% ipython --no-banner

In [1]: import numpy as np

In [2]: import numpy.linalg as la

In [3]: np.set_printoptions(precision=2, suppress=True, linewidth=200, sign=" ")

In [4]: arr = np.load("run18.npy")

In [5]: print(arr)
[[ 3  1 -2]
 [ 5 -2 -5]
 [ 2 -3 -3]
 [-3  1  0]
 [ 3  1 -2]
 [ 0  0  0]
 [ 3  1 -2]
 [-3  1  0]
 [-3  1  0]
 [-3  1  0]
 [-3  1  0]
 [-3  1  0]
 [ 3  1 -2]
 [ 2 -3 -3]
 [ 0  0  0]
 [ 0  0  0]]

In [6]: C2 = arr.T @ arr

In [7]: la.eigvalsh(C2)[::-1]
Out[7]: array([ 168.51,   25.37,   20.12])

In [8]: C2
Out[8]: 
array([[123, -28, -61],
       [-28,  32,  20],
       [-61,  20,  59]])

In [9]: print(np.allclose(C2, C2.T))
True

In [10]: C2 = np.cov(arr, rowvar=False)

In [11]: np.argwhere(np.triu(np.abs(np.corrcoef(arr.T)) > 0.8, 1))
Out[11]: array([[ 0,  2]])

In [12]: np.argsort(-arr.std(axis=0).round(6), kind="stable")
Out[12]: array([ 0,  2,  1])

In [13]: la.eigvalsh(C2)[::-1]
Out[13]: array([ 10.73,   1.66,   0.32])

In [14]: np.polyfit(arr[:, 1], arr[:, 2], 1)
Out[14]: array([ 0.7 , -1.28])

In [15]: arr.std(axis=0)
Out[15]: array([ 2.77,  1.41,  1.51])

In [16]: Xc = (arr - arr.mean(axis=0)) / arr.std(axis=0)

In [17]: Xc.std(axis=0)
Out[17]: array([ 1.,  1.,  1.])

In [18]: c = la.lstsq(np.delete(Xc, 2, axis=1), Xc[:, 2])[0]

In [19]: np.abs(c).argmax()
Out[19]: np.int64(0)

In [20]: A = np.load("dump.npy")

In [21]: A
Out[21]: 
array([[ 0.5, -1.2,  0.9,  2.1, -0.7],
       [ 0.8,  1.5,  1.4,  1. ,  0.9],
       [ 0.9,  1. ,  2. ,  0.9, -1.3],
       [ 0.7,  1.3,  0.9,  0.4,  0.5],
       [ 0.4, -0.3, -1.4,  0.6, -1.4],
       [-0.2,  1. ,  1.1,  0.8, -0.4]])

In [22]: O, r_ = la.qr(A)

In [23]: print(np.abs(np.diag(r_)))
[ 1.55  2.38  2.22  1.44  1.91]

In [24]: O.shape, r_.shape
Out[24]: ((6, 5), (5, 5))

In [25]: print(np.round(O.T @ O, 2) + 0)
[[ 1.  0.  0.  0.  0.]
 [ 0.  1.  0.  0.  0.]
 [ 0.  0.  1.  0.  0.]
 [ 0.  0.  0.  1.  0.]
 [ 0.  0.  0.  0.  1.]]

In [26]: np.allclose(r_.T @ r_, A.T @ A)
Out[26]: True

In [27]: C2 = A.T @ A

In [28]: (A @ A.T).shape
Out[28]: (6, 6)

In [29]: print(la.svd(A, compute_uv=False) ** 2)
[ 19.04   9.07   2.97   1.69   0.58]

In [30]: x0 = np.array([-3, 5, -3, 4, -3])

In [31]: target = A @ x0

In [32]: la.solve(A.T @ A, A.T @ target)
Out[32]: array([-3.,  5., -3.,  4., -3.])

In [33]: rng = np.random.default_rng(4683)

In [34]: target = target + 0.1 * rng.normal(size=6)

In [35]: target
Out[35]: array([ 0.26,  2.09,  3.81,  1.74,  8.06,  6.77])

In [36]: c, *_ = la.lstsq(A, target)

In [37]: c.round()
Out[37]: array([-3.,  5., -3.,  4., -3.])

In [38]: mat = np.load("block1.npy")

In [39]: mat
Out[39]: 
array([[-1,  0,  1],
       [ 2,  3,  4],
       [ 5,  6,  7],
       [ 8,  9, 10]])

In [40]: Uu, sig, VT = la.svd(mat)

In [41]: evecs = VT[:(sig > 1e-8).sum()]

In [42]: x0 = mat[3] + -3 * mat[0] + rng.integers(2) * np.eye(3)[2]

In [43]: print(x0)
[ 11.   9.   8.]

In [44]: np.allclose(evecs.T @ evecs @ x0, x0)
Out[44]: False

In [45]: evecs.T @ evecs
Out[45]: 
array([[ 0.83,  0.33, -0.17],
       [ 0.33,  0.33,  0.33],
       [-0.17,  0.33,  0.83]])

In [46]: round(float(la.norm(x0 - evecs.T @ evecs @ x0)), 2)
Out[46]: 0.41

In [47]: np.diag(evecs.T @ evecs)
Out[47]: array([ 0.83,  0.33,  0.83])

In [48]: Uu, sig, VT = la.svd(mat)

In [49]: print(sig.round(2) + 0)
[ 19.58   1.68   0.  ]

In [50]: M2 = Uu[:, :2] @ np.diag(sig[:2]) @ VT[:2]

In [51]: round(float(la.norm(mat - M2) / la.norm(mat)), 2)
Out[51]: 0.0

In [52]: print(round(float(np.abs(mat - M2).max()), 2))
0.0

In [53]: la.matrix_rank(M2)
Out[53]: np.int64(2)

In [54]: la.lstsq(mat[:-1].T, mat[-1])[2]
Out[54]: np.int32(2)

In [55]: np.round(mat @ la.pinv(mat) @ mat, 2) + 0
Out[55]: 
array([[-1.,  0.,  1.],
       [ 2.,  3.,  4.],
       [ 5.,  6.,  7.],
       [ 8.,  9., 10.]])

In [56]: np.unique(mat.round(6), axis=0).shape
Out[56]: (4, 3)

In [57]: W = np.array([[2, 6, 8], [5, 7, 7], [7, 1, 6]])

In [58]: c = np.array([0, 1, 2])

In [59]: H = np.maximum(mat @ W + c, 0)

In [60]: la.matrix_rank(H)
Out[60]: np.int64(3)

In [61]: (H > 0).astype(int)
Out[61]: 
array([[ 1,  0,  0],
       [ 1,  1,  1],
       [ 1,  1,  1],
       [ 1,  1,  1]])

In [62]: Z = np.array([[0, 2, 1], [0, 0, 1], [2, 0, 2]])

In [63]: W @ Z
Out[63]: 
array([[ 16,   4,  24],
       [ 14,  10,  26],
       [ 12,  14,  20]])

In [64]: H @ Z
Out[64]: 
array([[   0,   10,    5],
       [ 126,   94,  211],
       [ 252,  178,  421],
       [ 378,  262,  631]])

In [65]: (H @ Z).round(6).argmax(axis=1)
Out[65]: array([ 1,  2,  2,  2])

In [66]: Z = np.sign(np.array([[5, 3, -9, 1], [-9, 3, 2, -4], [8, 6, 9, -2], [6, 0, -9, -3]]))

In [67]: M2 = (np.tril(Z, -1) + np.eye(4)) @ (np.triu(Z, 1) + np.eye(4))

In [68]: evals = np.array([-2, 2, 1, 0])

In [69]: K = np.rint(M2 * evals @ la.inv(M2)) + 0

In [70]: print(K)
[[ 19.  12.  -8.  -1.]
 [-18. -10.   8.   2.]
 [ 15.  12.  -6.   1.]
 [ 24.  14. -10.  -2.]]

In [71]: W = np.array([[-2, 3, -1], [2, -4, -5], [3, -2, 4], [-3, 5, -1], [-4, 1, -1]])

In [72]: c = np.array([9, 5, 5])

In [73]: H = np.maximum(A @ W + c, 0)

In [74]: (H > 0).astype(int)
Out[74]: 
array([[ 1,  1,  1],
       [ 1,  1,  1],
       [ 1,  1,  1],
       [ 1,  1,  1],
       [ 1,  1,  1],
       [ 1,  1,  1]])

In [75]: la.matrix_rank(H)
Out[75]: np.int64(3)

In [76]: Z = np.array([[1, -1], [2, 2], [-2, -2]])

In [77]: (H @ Z).round(6).argmax(axis=1)
Out[77]: array([ 0,  0,  0,  0,  0,  0])

In [78]: H @ Z
Out[78]: 
array([[ 18. ,   8.4],
       [ 16.2,   0.2],
       [  8.5, -26.9],
       [ 13.9,  -5.5],
       [ 28.2,  13.8],
       [  9.1, -18.7]])
